>>> import numpy as np
>>> from numpy import linalg as LA
>>> np.set_printoptions(suppress=True, linewidth=100)
>>> arr = np.load("data.npy")
>>> arr
array([[1, 0, 0, 0, 0, 0, 0, 0, 0, 0, 0, 0, 0],
       [4, 1, 0, 0, 0, 0, 0, 0, 0, 0, 0, 0, 0],
       [2, 5, 1, 0, 0, 0, 0, 0, 0, 0, 0, 0, 0],
       [1, 2, 0, 1, 0, 0, 0, 0, 0, 0, 0, 0, 0],
       [1, 3, 1, 3, 1, 0, 0, 0, 0, 0, 0, 0, 0],
       [1, 0, 3, 5, 3, 1, 0, 0, 0, 0, 0, 0, 0],
       [4, 0, 5, 0, 0, 1, 1, 0, 0, 0, 0, 0, 0],
       [4, 1, 1, 2, 2, 4, 2, 1, 0, 0, 0, 0, 0],
       [2, 0, 0, 1, 1, 5, 5, 1, 1, 0, 0, 0, 0],
       [5, 0, 5, 1, 0, 1, 4, 2, 1, 1, 0, 0, 0],
       [1, 2, 4, 0, 5, 2, 1, 3, 5, 1, 1, 0, 0],
       [3, 5, 5, 2, 4, 4, 3, 4, 5, 0, 0, 1, 0],
       [4, 2, 1, 5, 3, 5, 4, 0, 5, 2, 2, 5, 1]])
>>> A2 = arr / np.sqrt((arr ** 2).mean(axis=1, keepdims=True))
>>> LA.matrix_rank(arr - arr.mean(axis=1, keepdims=True))
np.int64(12)
>>> Uu, sv, Vt = LA.svd(arr, full_matrices=False)
>>> Uu.shape, sv.shape, Vt.shape
((13, 13), (13,), (13, 13))
>>> np.round(sv / sv[0], 2) + 0
array([1.  , 0.39, 0.37, 0.32, 0.28, 0.22, 0.15, 0.1 , 0.06, 0.03, 0.01, 0.  , 0.  ])
>>> np.abs(Uu[:, 0]).round(6).argmax()
np.int64(11)
>>> round(np.sqrt((sv ** 2).sum()), 2), np.round(LA.norm(arr), 2)
(np.float64(27.02), np.float64(27.02))
>>> rng = np.random.default_rng(9842)
>>> lab = rng.permutation(13)
>>> lab
array([ 4,  9,  5,  6,  2,  0,  7, 12,  3, 11, 10,  8,  1])
>>> A2 = arr[lab][:, lab]
>>> np.round(np.sort(np.abs(LA.eigvals(A2))), 2)
array([1., 1., 1., 1., 1., 1., 1., 1., 1., 1., 1., 1., 1.])
>>> print(LA.matrix_rank(arr, rtol=0.1))
7
>>> np.argsort(-LA.norm(arr, axis=0).round(6), kind="stable")[:3]
array([0, 2, 5])
>>> F = np.tril(np.array([[2, 2, 3, -3, 0, -3],
...     [-2, 0, 2, 3, 0, 1],
...     [-3, -2, -1, -2, 3, -3],
...     [-3, 1, 0, -1, 0, 3],
...     [2, 0, 1, 1, 0, 0],
...     [3, 0, 2, 3, 2, -3]]), -1) + np.eye(6, dtype=int)
>>> F
array([[ 1,  0,  0,  0,  0,  0],
       [-2,  1,  0,  0,  0,  0],
       [-3, -2,  1,  0,  0,  0],
       [-3,  1,  0,  1,  0,  0],
       [ 2,  0,  1,  1,  1,  0],
       [ 3,  0,  2,  3,  2,  1]])
>>> np.prod(np.diag(F)), np.round(LA.det(F), 2)
(np.int64(1), np.float64(1.0))
>>> print(LA.matrix_rank(F - F[0, 0] * np.eye(6)))
4
>>> lab = rng.permutation(6)
>>> A2 = F[:, lab] * rng.choice([-1, 1], 6)
>>> A2
array([[ 0,  1,  0,  0,  0,  0],
       [ 0, -2,  0,  1,  0,  0],
       [-1, -3,  0, -2,  0,  0],
       [ 0, -3, -1,  1,  0,  0],
       [-1,  2, -1,  0,  0, -1],
       [-2,  3, -3,  0,  1, -2]])
>>> Uu, _, Vt = LA.svd(F.T @ A2)
>>> print(np.round(Uu @ Vt, 2) + 0)
[[ 0.  1.  0.  0.  0.  0.]
 [ 0.  0.  0.  1.  0.  0.]
 [-1.  0.  0.  0.  0.  0.]
 [ 0.  0. -1.  0.  0.  0.]
 [ 0.  0.  0.  0.  0. -1.]
 [ 0.  0.  0.  0.  1.  0.]]
>>> print(np.round(LA.lstsq(F, A2)[0], 2) + 0)
[[ 0.  1.  0.  0.  0.  0.]
 [ 0.  0.  0.  1.  0.  0.]
 [-1.  0.  0.  0.  0.  0.]
 [ 0.  0. -1.  0.  0.  0.]
 [ 0.  0.  0.  0.  0. -1.]
 [ 0.  0.  0.  0.  1.  0.]]
>>> O, evecs = LA.qr(A2[:, :1])[0], LA.qr(A2[:, 1:])[0]
>>> sv = LA.svd(O.T @ evecs, compute_uv=False)
>>> np.round(np.degrees(np.arccos(sv.clip(0, 1))), 2)
array([3.18])
>>> print(sv.round(2))
[1.]
>>> lab = rng.permutation(6)
>>> lab
array([1, 5, 2, 4, 0, 3])
>>> A2 = F[lab][:, lab]
>>> np.allclose(A2, F)
False
>>> A2
array([[ 1,  0,  0,  0, -2,  0],
       [ 0,  1,  2,  2,  3,  3],
       [-2,  0,  1,  0, -3,  0],
       [ 0,  0,  1,  1,  2,  1],
       [ 0,  0,  0,  0,  1,  0],
       [ 1,  0,  0,  0, -3,  1]])
>>> round(float(LA.det(A2)), 2), round(LA.det(F[lab]), 2)
(1.0, np.float64(1.0))
>>> np.allclose(F, F.T)
False
>>> np.round(np.sort(np.abs(LA.eigvals(F))), 2)
array([1., 1., 1., 1., 1., 1.])
>>> F @ F
array([[ 1,  0,  0,  0,  0,  0],
       [-4,  1,  0,  0,  0,  0],
       [-2, -4,  1,  0,  0,  0],
       [-8,  2,  0,  1,  0,  0],
       [-2, -1,  2,  2,  1,  0],
       [-5, -1,  6,  8,  4,  1]])
>>> np.round(np.abs(LA.eigvals(F)).max(), 2)
np.float64(1.0)
>>> print(np.trace(F))
6
>>> (F - F.T) / 2
array([[ 0. ,  1. ,  1.5,  1.5, -1. , -1.5],
       [-1. ,  0. ,  1. , -0.5,  0. ,  0. ],
       [-1.5, -1. ,  0. ,  0. , -0.5, -1. ],
       [-1.5,  0.5,  0. ,  0. , -0.5, -1.5],
       [ 1. ,  0. ,  0.5,  0.5,  0. , -1. ],
       [ 1.5,  0. ,  1. ,  1.5,  1. ,  0. ]])
>>> O, _ = LA.qr(np.array([[-1.2, -0.7],
...     [1.6, 0.8],
...     [-2.1, -2.1],
...     [1.6, -0.3],
...     [-1.5, 2.2],
...     [1.4, -0.5],
...     [0.8, 0.2],
...     [-0.3, 1.2]]))
>>> K = O @ O.T
>>> K.round(2) + 0
array([[ 0.12, -0.15,  0.25, -0.1 ,  0.  , -0.07, -0.07, -0.04],
       [-0.15,  0.19, -0.31,  0.14, -0.03,  0.11,  0.09,  0.03],
       [ 0.25, -0.31,  0.56, -0.14, -0.17, -0.08, -0.12, -0.15],
       [-0.1 ,  0.14, -0.14,  0.18, -0.25,  0.17,  0.08, -0.08],
       [ 0.  , -0.03, -0.17, -0.25,  0.61, -0.26, -0.05,  0.27],
       [-0.07,  0.11, -0.08,  0.17, -0.26,  0.16,  0.06, -0.09],
       [-0.07,  0.09, -0.12,  0.08, -0.05,  0.06,  0.04,  0.  ],
       [-0.04,  0.03, -0.15, -0.08,  0.27, -0.09,  0.  ,  0.13]])
>>> # projection: eigenvalues are 0 or 1
>>> vals, evecs = LA.eigh(K)
>>> np.round(LA.eigvalsh(K + -2 * np.eye(8)), 2)
array([-2., -2., -2., -2., -2., -2., -1., -1.])
>>> np.round(LA.eigvalsh(K @ K), 2) + 0
array([0., 0., 0., 0., 0., 0., 1., 1.])
>>> print(round(vals.sum(), 2), round(np.trace(K), 2))
2.0 2.0
>>> print(np.unique(vals.round(6) + 0, return_counts=True)[1])
[6 2]
>>> round(np.trace(LA.pinv(K) @ K), 2)
np.float64(2.0)
>>> print(np.abs(np.diag(LA.qr(K)[1])) > 1e-9)
[ True  True False False False False False False]
>>> print(LA.lstsq(K[:-1].T, K[-1])[2])
2
>>> Uu, sv, Vt = LA.svd(K)
>>> evecs = Vt[:(sv > 1e-8).sum()]
>>> vec = K[4] + 2 * K[0] + rng.integers(2) * np.eye(8)[5]
>>> vec.round(2)
array([ 0.24, -0.33,  0.32, -0.44,  0.62,  0.59, -0.18,  0.2 ])
>>> LA.matrix_rank(np.vstack([K, vec]))
np.int64(3)
>>> np.round(evecs.T @ evecs, 2) + 0
array([[ 0.12, -0.15,  0.25, -0.1 ,  0.  , -0.07, -0.07, -0.04],
       [-0.15,  0.19, -0.31,  0.14, -0.03,  0.11,  0.09,  0.03],
       [ 0.25, -0.31,  0.56, -0.14, -0.17, -0.08, -0.12, -0.15],
       [-0.1 ,  0.14, -0.14,  0.18, -0.25,  0.17,  0.08, -0.08],
       [ 0.  , -0.03, -0.17, -0.25,  0.61, -0.26, -0.05,  0.27],
       [-0.07,  0.11, -0.08,  0.17, -0.26,  0.16,  0.06, -0.09],
       [-0.07,  0.09, -0.12,  0.08, -0.05,  0.06,  0.04,  0.  ],
       [-0.04,  0.03, -0.15, -0.08,  0.27, -0.09,  0.  ,  0.13]])
